$ python3 -q
>>> import numpy as np
>>> import numpy.linalg as la
>>> np.set_printoptions(suppress=True, linewidth=140)
>>> W0 = np.load("run5.npy")
>>> W0
array([[ 0,  1,  2,  3],
       [ 5,  6,  4,  4],
       [ 5,  8,  4,  4],
       [ 5, 11,  4,  6],
       [ 9, 13,  5,  6],
       [14, 17,  8,  9],
       [16, 22,  8,  9],
       [21, 22,  9, 13],
       [24, 27, 14, 14],
       [28, 31, 16, 14],
       [29, 33, 19, 15],
       [30, 35, 23, 16],
       [33, 38, 24, 19],
       [35, 38, 28, 22],
       [40, 40, 33, 26],
       [43, 40, 33, 29],
       [44, 41, 33, 30],
       [49, 43, 36, 35],
       [52, 44, 38, 36],
       [55, 47, 42, 38],
       [58, 52, 45, 43],
       [58, 52, 49, 47],
       [63, 53, 52, 47],
       [66, 57, 56, 52],
       [68, 59, 57, 54],
       [69, 59, 59, 57],
       [73, 59, 64, 62],
       [77, 64, 64, 66],
       [82, 67, 67, 71],
       [87, 68, 71, 71]])
>>> W2 = W0[[17, 26]].astype(float)
>>> for _ in range(5):
...     lab = la.norm(W0[:, None] - W2, axis=-1).argmin(axis=1)
...     W2 = np.array([W0[lab == j].mean(axis=0) for j in range(2)])
... 
>>> lab
array([0, 0, 0, 0, 0, 0, 0, 0, 0, 0, 0, 0, 0, 0, 0, 0, 0, 1, 1, 1, 1, 1, 1, 1, 1, 1, 1, 1, 1, 1])
>>> np.round(W2[1] - W2[0], 3)
array([43.511, 30.81 , 38.14 , 38.172])
>>> np.bincount(lab)
array([17, 13])
>>> data = np.loadtxt("arr.csv", delimiter=",")
>>> data
array([[1.  , 0.2 , 0.04],
       [0.2 , 1.  , 0.2 ],
       [0.04, 0.2 , 1.  ]])
>>> vec = np.ones(3)
>>> for _ in range(4):
...     vec = data @ vec
...     vec /= la.norm(vec)
...     print(round(vec @ data @ vec, 3))
... 
1.3
1.302
1.303
1.303
>>> vec.round(3)
array([0.524, 0.672, 0.524])
>>> round(la.eigvalsh(data)[-1], 3)
np.float64(1.304)
